% ipython --no-banner

In [1]: import numpy as np

In [2]: np.set_printoptions(precision=3, suppress=True, linewidth=120)

In [3]: other = np.array([[-1, 8, 3, -1, 7], [8, 8, -4, -6, 0]])

In [4]: m1 = other.T @ other

In [5]: m1
Out[5]: 
array([[ 65,  56, -35, -47,  -7],
       [ 56, 128,  -8, -56,  56],
       [-35,  -8,  25,  21,  21],
       [-47, -56,  21,  37,  -7],
       [ -7,  56,  21,  -7,  49]])

In [6]: ev, evecs = np.linalg.eigh(m1)

In [7]: x = np.array([1, 1, 2, 1, -5])

In [8]: x @ m1 @ x
Out[8]: np.int64(533)

In [9]: np.abs(m1).sum(axis=1).max(), np.round(np.abs(ev).max(), 3)
Out[9]: (np.int64(304), np.float64(209.306))

In [10]: round(x @ m1 @ x / (x @ x), 3), np.round(ev[0], 3), round(float(ev[-1]), 3)
Out[10]: (np.float64(16.656), np.float64(-0.0), 209.306)

In [11]: evecs * np.abs(ev) @ evecs.T
Out[11]: 
array([[ 65.,  56., -35., -47.,  -7.],
       [ 56., 128.,  -8., -56.,  56.],
       [-35.,  -8.,  25.,  21.,  21.],
       [-47., -56.,  21.,  37.,  -7.],
       [ -7.,  56.,  21.,  -7.,  49.]])

In [12]: np.round(np.linalg.eigvalsh(m1[1:, 1:]), 3) + 0
Out[12]: array([  0.   ,   0.   ,  61.394, 177.606])

In [13]: (np.sign(evecs[:, -1].round(6)) == np.sign(evecs[0, -1].round(6))).astype(int)
Out[13]: array([1, 1, 0, 0, 1])

In [14]: round(float(np.linalg.det(m1)), 3)
Out[14]: 0.0

In [15]: round(float(np.abs(np.linalg.eigvals(m1)).max()), 3)
Out[15]: 209.306

In [16]: np.linalg.matrix_power(m1, 2)
Out[16]: 
array([[ 10844,  13328,  -4732,  -8616,   1932],
       [ 13328,  25856,  -3184, -12432,   9744],
       [ -4732,  -3184,   2796,   3248,   1204],
       [ -8616, -12432,   3248,   7204,  -2968],
       [  1932,   9744,   1204,  -2968,   6076]])

In [17]: np.allclose(m1 @ m1.T, m1.T @ m1)
Out[17]: True

In [18]: A = np.load("out15.npy")

In [19]: A
Out[19]: 
array([[ 3,  4,  5,  6,  7],
       [ 8,  9, 10, 11, 12],
       [13, 14, 15, 16, 17],
       [18, 19, 20, 21, 22],
       [23, 24, 25, 26, 27]])

In [20]: r = np.linalg.matrix_rank(A)

In [21]: r
Out[21]: np.int64(2)

In [22]: null = np.linalg.svd(A)[2][r:].T

In [23]: [int(np.linalg.matrix_rank(np.delete(A, i, axis=0))) for i in range(5)]
Out[23]: [2, 2, 2, 2, 2]

In [24]: np.round(null @ null.T, 3) + 0
Out[24]: 
array([[ 0.4, -0.4, -0.2,  0. ,  0.2],
       [-0.4,  0.7, -0.2, -0.1,  0. ],
       [-0.2, -0.2,  0.8, -0.2, -0.2],
       [ 0. , -0.1, -0.2,  0.7, -0.4],
       [ 0.2,  0. , -0.2, -0.4,  0.4]])

In [25]: x = np.array([-2, 0, 1, -1, -2])

In [26]: A @ np.eye(5)[3]
Out[26]: array([ 6., 11., 16., 21., 26.])

In [27]: A @ (2 * x)
Out[27]: array([ -42,  -82, -122, -162, -202])

In [28]: (A * x).sum(axis=1)
Out[28]: array([ -21,  -41,  -61,  -81, -101])

In [29]: A @ np.ones(5)
Out[29]: array([ 25.,  50.,  75., 100., 125.])

In [30]: (A @ x).argmax()
Out[30]: np.int64(0)

In [31]: A @ x
Out[31]: array([ -21,  -41,  -61,  -81, -101])

In [32]: other = A[0, 0] * A[1:] - np.outer(A[1:, 0], A[0])

In [33]: other
Out[33]: 
array([[  0,  -5, -10, -15, -20],
       [  0, -10, -20, -30, -40],
       [  0, -15, -30, -45, -60],
       [  0, -20, -40, -60, -80]])

In [34]: np.linalg.matrix_rank(other), np.linalg.matrix_rank(A)
Out[34]: (np.int64(1), np.int64(2))

In [35]: X = np.loadtxt("arr.csv", delimiter=",")

In [36]: X
Out[36]: 
array([[ 2.,  1.,  1.],
       [ 0.,  2.,  0.],
       [-2., -1., -1.]])

In [37]: np.allclose(X[:-1].T @ np.linalg.lstsq(X[:-1].T, X[-1])[0], X[-1])
Out[37]: True

In [38]: np.round(np.trace(np.linalg.pinv(X) @ X), 3)
Out[38]: np.float64(2.0)

In [39]: x = np.array([3, 1, 2])

In [40]: a = np.maximum(X @ x, 0)

In [41]: np.tanh(X @ x)
Out[41]: array([ 1.   ,  0.964, -1.   ])

In [42]: a
Out[42]: array([9., 2., 0.])

In [43]: np.flatnonzero(a > 1e-9)
Out[43]: array([0, 1])

In [44]: rng = np.random.default_rng(870)

In [45]: z = rng.permutation(3)

In [46]: z
Out[46]: array([0, 2, 1])

In [47]: other = X[z][:, z]

In [48]: np.round(np.linalg.det(other), 3), np.round(np.linalg.det(X[z]), 3)
Out[48]: (np.float64(0.0), np.float64(0.0))

In [49]: K = np.load("run17.npy")

In [50]: K
Out[50]: 
array([[ 3,  4,  5,  6],
       [ 7,  8,  9, 10],
       [11, 12, 13, 14],
       [15, 16, 17, 18],
       [19, 20, 21, 22]])

In [51]: Uu, sig, Vh = np.linalg.svd(K)

In [52]: evecs = Vh[:(sig > 1e-8).sum()]

In [53]: x = K[1] + 4 * K[4] + rng.integers(2) * np.eye(4)[0]

In [54]: x
Out[54]: array([83., 88., 93., 98.])

In [55]: evecs.T @ evecs
Out[55]: 
array([[ 0.7,  0.4,  0.1, -0.2],
       [ 0.4,  0.3,  0.2,  0.1],
       [ 0.1,  0.2,  0.3,  0.4],
       [-0.2,  0.1,  0.4,  0.7]])

In [56]: np.diag(evecs.T @ evecs)
Out[56]: array([0.7, 0.3, 0.3, 0.7])
